$ ipython --no-banner

In [1]: import numpy as np

In [2]: np.set_printoptions(precision=2, suppress=True, linewidth=100, sign=" ")

In [3]: J = np.load("a.npy")

In [4]: print(J)
[[-0.26 -0.33 -0.86  0.27]
 [ 0.31 -0.27 -0.26 -0.87]
 [ 0.88  0.25 -0.27  0.31]
 [ 0.26 -0.87  0.34  0.26]]

In [5]: O, V = np.linalg.qr(J[:, :3])[0], np.linalg.qr(J[:, 3:])[0]

In [6]: sigma = np.linalg.svd(O.T @ V, compute_uv=False)

In [7]: print(sigma.round(2) + 0)
[ 0.]

In [8]: E = np.load("w.npy")

In [9]: print(E)
[[-0.12 -0.99]
 [-0.99  0.12]]

In [10]: u = np.array([-3, -4])

In [11]: M2 = E + np.outer(u, np.eye(2)[0])

In [12]: print(np.linalg.matrix_rank(np.linalg.inv(M2) - np.linalg.inv(E), tol=1e-8))
1

In [13]: print(M2)
[[-3.12 -0.99]
 [-4.99  0.12]]

In [14]: print(np.linalg.matrix_rank(M2 - E))
1

In [15]: rng = np.random.default_rng(6920)

In [16]: M = rng.normal(size=(21, 5)) + 10 * np.array([1, 0, 1, 1, -2])

In [17]: print(M)
[[ 10.27  -0.57   9.57  10.54 -20.86]
 [ 10.01   1.41  10.65   9.16 -18.82]
 [ 11.21  -0.67  11.3    9.77 -19.7 ]
 [  9.69  -1.26   9.48  10.68 -19.65]
 [  9.27  -1.11   9.38   9.14 -20.26]
 [  8.61  -2.09  10.26   8.82 -21.45]
 [  9.54   0.61  10.85   9.59 -19.81]
 [ 10.3    0.2   10.25   9.86 -19.47]
 [ 10.87  -0.17  10.43  11.01 -19.84]
 [  9.67   0.81   8.91   8.48 -20.32]
 [ 10.46  -1.75   9.91  11.04 -18.18]
 [  9.92   0.63  11.16   8.61 -19.73]
 [  9.77   0.38  11.58   9.58 -20.08]
 [ 10.5    0.49   8.4    9.79 -20.03]
 [ 10.51   0.25   8.45  11.78 -18.7 ]
 [ 10.19  -2.11   9.74   9.89 -20.9 ]
 [ 10.16  -0.92  10.22   9.08 -18.98]
 [  9.84  -0.07  11.82   9.44 -19.99]
 [ 10.35   0.16   9.04   9.97 -21.06]
 [  8.72  -1.49   8.77  10.08 -21.94]
 [ 11.47  -1.67   9.21   8.69 -21.03]]

In [18]: cov = np.cov(M, rowvar=False)

In [19]: print(np.linalg.eigvalsh(cov)[::-1])
[ 1.56  1.17  0.8   0.4   0.33]

In [20]: print(cov)
[[ 0.5   0.07 -0.01  0.16  0.23]
 [ 0.07  1.08  0.2  -0.1   0.35]
 [-0.01  0.2   1.02 -0.23  0.23]
 [ 0.16 -0.1  -0.23  0.76  0.26]
 [ 0.23  0.35  0.23  0.26  0.89]]

In [21]: x = np.array([-1, -4, -2, 0, 2])

In [22]: rhs = M @ x

In [23]: print(np.round(np.linalg.pinv(M) @ M, 2) + 0)
[[ 1.  0.  0.  0.  0.]
 [ 0.  1.  0.  0.  0.]
 [ 0.  0.  1.  0.  0.]
 [ 0.  0.  0.  1.  0.]
 [ 0.  0.  0.  0.  1.]]

In [24]: rhs = rhs + 0.05 * rng.normal(size=21)

In [25]: print(rhs)
[-68.88 -74.65 -70.53 -62.89 -64.18 -63.63 -73.24 -70.56 -70.76 -71.27 -59.69 -74.22 -74.71 -69.31
 -65.8  -63.11 -64.81 -73.17 -71.14 -64.22 -65.3 ]

In [26]: beta, *_ = np.linalg.lstsq(M, rhs)

In [27]: print(beta)
[-1.   -3.98 -2.01 -0.01  1.99]

In [28]: print(round(float(np.linalg.norm(rhs - M @ beta)), 2))
0.22

In [29]: print([round(float(np.linalg.norm(np.linalg.solve(M.T @ M + lam * np.eye(5), M.T @ rhs))), 2) for lam in (0, 1, 10, 100)])
[4.99, 4.83, 3.94, 2.71]

In [30]: print(np.round(M.T @ (rhs - M @ beta), 2) + 0)
[ 0.  0.  0.  0.  0.]

In [31]: feats = np.array([[0, -1, 3], [1, 0, 0], [-3, 0, 0]])

In [32]: left, sigma, Vh = np.linalg.svd(feats)

In [33]: V = Vh[:(sigma > 1e-8).sum()]

In [34]: x = feats[0] + 2 * feats[2] + rng.integers(2) * np.eye(3)[2]

In [35]: print(x)
[-6. -1.  3.]

In [36]: print(np.linalg.matrix_rank(np.vstack([feats, x])))
2

In [37]: print(np.allclose(V.T @ V @ x, x))
True

In [38]: print(np.einsum("ij,ji->", feats, feats))
-20

In [39]: print(round(np.linalg.det(feats[::-1]), 2))
0.0

In [40]: print(np.round(np.linalg.det(feats.T), 2))
0.0

In [41]: left, sigma, Vh = np.linalg.svd(feats)

In [42]: print(np.argmax(sigma[:-1] / (sigma[1:] + 1e-6)) + 1)
2

In [43]: print(sigma.round(2) + 0)
[ 3.16  3.16  0.  ]

In [44]: M2 = left[:, :2] @ np.diag(sigma[:2]) @ Vh[:2]

In [45]: print(M2.round(2) + 0)
[[ 0. -1.  3.]
 [ 1.  0.  0.]
 [-3.  0.  0.]]

In [46]: print(np.round(np.abs(feats - M2).max(), 2))
0.0

In [47]: print(np.linalg.matrix_rank(feats, rtol=0.05))
2

In [48]: A = np.load("case14.npy")

In [49]: print(A)
[[ 1  0  1]
 [ 1  1  0]
 [ 0  1  1]]

In [50]: print(np.linalg.pinv(E))
[[-0.12 -0.99]
 [-0.99  0.12]]

In [51]: print(np.linalg.svd(E, compute_uv=False))
[ 1.  1.]

In [52]: print(np.linalg.norm(E, axis=0))
[ 1.  1.]

In [53]: cov = A.T @ A

In [54]: print((A @ A.T).shape)
(3, 3)

In [55]: print(np.linalg.matrix_rank(cov))
3

In [56]: print(np.trace(cov), (A ** 2).sum())
6 6

In [57]: F = np.load("block17.npy")

In [58]: print(F)
[[-6.08 -7.97  8.  ]
 [-6.01 -8.    8.02]
 [-6.07 -7.95  8.07]
 [-6.01 -7.94  8.03]
 [-5.97 -7.96  8.02]
 [-5.9  -8.1   7.97]
 [-6.01 -7.94  8.04]
 [-5.96 -7.93  7.94]
 [ 1.08 -6.95  7.92]
 [ 0.97 -7.02  8.01]
 [ 0.94 -6.9   8.09]
 [ 0.98 -7.05  7.96]
 [ 0.94 -6.94  7.95]
 [ 0.99 -7.02  8.  ]
 [ 0.95 -6.97  8.03]
 [ 1.06 -6.99  8.  ]
 [ 6.94  0.89 -3.03]
 [ 6.98  0.97 -3.03]
 [ 7.02  1.04 -2.94]
 [ 7.09  1.01 -3.  ]
 [ 7.02  1.06 -3.  ]
 [ 7.05  0.96 -2.94]
 [ 6.97  0.88 -3.01]
 [ 7.04  0.96 -3.04]]

In [59]: C = F[[11, 5]].astype(float)

In [60]: for _ in range(4):
    ...:     lab = np.linalg.norm(F[:, None] - C, axis=-1).argmin(axis=1)
    ...:     C = np.array([F[lab == j].mean(axis=0) for j in range(2)])
    ...: 

In [61]: print(lab)
[ 1  1  1  1  1  1  1  1  1  1  1  1  1  1  1  1  0  0  0  0  0  0  0  0]

In [62]: print(C[1] - C[0])
[-9.52 -8.45 11.  ]

In [63]: print(C)
[[ 7.01  0.97 -3.  ]
 [-2.51 -7.48  8.  ]]

In [64]: print(np.bincount(lab))
[  8  16]

In [65]: print(np.abs(C[1] - C[0]).argmax())
2

In [66]: cov = F.T @ F

In [67]: print(np.diag(cov))
[  689.54   906.02  1096.78]

In [68]: print(cov)
[[ 689.54  382.1  -489.66]
 [ 382.1   906.02 -980.76]
 [-489.66 -980.76 1096.78]]

In [69]: print(np.linalg.eigvalsh(cov)[::-1])
[ 2235.16   445.57    11.62]

In [70]: x = np.array([1, 0, -1])

In [71]: rhs = F @ x

In [72]: print(np.round(np.linalg.lstsq(F, rhs)[0], 2) + 0)
[ 1.  0. -1.]

In [73]: rhs = rhs + 0.05 * rng.normal(size=24)

In [74]: print(rhs)
[-14.05 -14.01 -14.06 -14.05 -14.02 -13.97 -14.05 -13.83  -6.86  -7.03  -7.18  -6.96  -7.02  -6.99
  -7.11  -6.87  10.02  10.08  10.    10.04  10.07   9.99  10.04  10.12]

In [75]: beta, *_ = np.linalg.lstsq(F, rhs)

In [76]: print(round(float(np.linalg.norm(rhs - F @ beta)), 2))
0.2

In [77]: print(beta.round())
[ 1. -0. -1.]

In [78]: print([round(float(np.linalg.norm(np.linalg.solve(F.T @ F + lam * np.eye(3), F.T @ rhs))), 2) for lam in (0, 1, 10, 100)])
[1.42, 1.4, 1.31, 1.18]

In [79]: print(beta)
[ 1.   -0.01 -1.01]

In [80]: lab = rng.permutation(3)

In [81]: M2 = F[:, lab] * rng.choice([-1, 1], 3)

In [82]: print(M2)
[[-7.97 -8.   -6.08]
 [-8.   -8.02 -6.01]
 [-7.95 -8.07 -6.07]
 [-7.94 -8.03 -6.01]
 [-7.96 -8.02 -5.97]
 [-8.1  -7.97 -5.9 ]
 [-7.94 -8.04 -6.01]
 [-7.93 -7.94 -5.96]
 [-6.95 -7.92  1.08]
 [-7.02 -8.01  0.97]
 [-6.9  -8.09  0.94]
 [-7.05 -7.96  0.98]
 [-6.94 -7.95  0.94]
 [-7.02 -8.    0.99]
 [-6.97 -8.03  0.95]
 [-6.99 -8.    1.06]
 [ 0.89  3.03  6.94]
 [ 0.97  3.03  6.98]
 [ 1.04  2.94  7.02]
 [ 1.01  3.    7.09]
 [ 1.06  3.    7.02]
 [ 0.96  2.94  7.05]
 [ 0.88  3.01  6.97]
 [ 0.96  3.04  7.04]]

In [83]: left, _, Vh = np.linalg.svd(F.T @ M2)

In [84]: print(np.round(left @ Vh, 2) + 0)
[[ 0.  0.  1.]
 [ 1.  0.  0.]
 [ 0. -1.  0.]]

In [85]: M2 = np.c_[F[:, :2] @ np.array([[2, -2], [2, -2]]), np.array([0, 1, 2, 1, 0, 1, 2, 3, 0, 0, 3, 3, 1, 2, 3, 3, 0, 3, 3, 2, 1, 3, 0, 1])]

In [86]: print(M2)
[[-28.1   28.1    0.  ]
 [-28.02  28.02   1.  ]
 [-28.04  28.04   2.  ]
 [-27.9   27.9    1.  ]
 [-27.86  27.86   0.  ]
 [-28.    28.     1.  ]
 [-27.9   27.9    2.  ]
 [-27.78  27.78   3.  ]
 [-11.74  11.74   0.  ]
 [-12.1   12.1    0.  ]
 [-11.92  11.92   3.  ]
 [-12.14  12.14   3.  ]
 [-12.    12.     1.  ]
 [-12.06  12.06   2.  ]
 [-12.04  12.04   3.  ]
 [-11.86  11.86   3.  ]
 [ 15.66 -15.66   0.  ]
 [ 15.9  -15.9    3.  ]
 [ 16.12 -16.12   3.  ]
 [ 16.2  -16.2    2.  ]
 [ 16.16 -16.16   1.  ]
 [ 16.02 -16.02   3.  ]
 [ 15.7  -15.7    0.  ]
 [ 16.   -16.     1.  ]]

In [87]: print(np.round(np.linalg.norm(M2 - F @ np.linalg.lstsq(F, M2)[0], axis=0), 2) + 0)
[ 0.    0.    5.75]
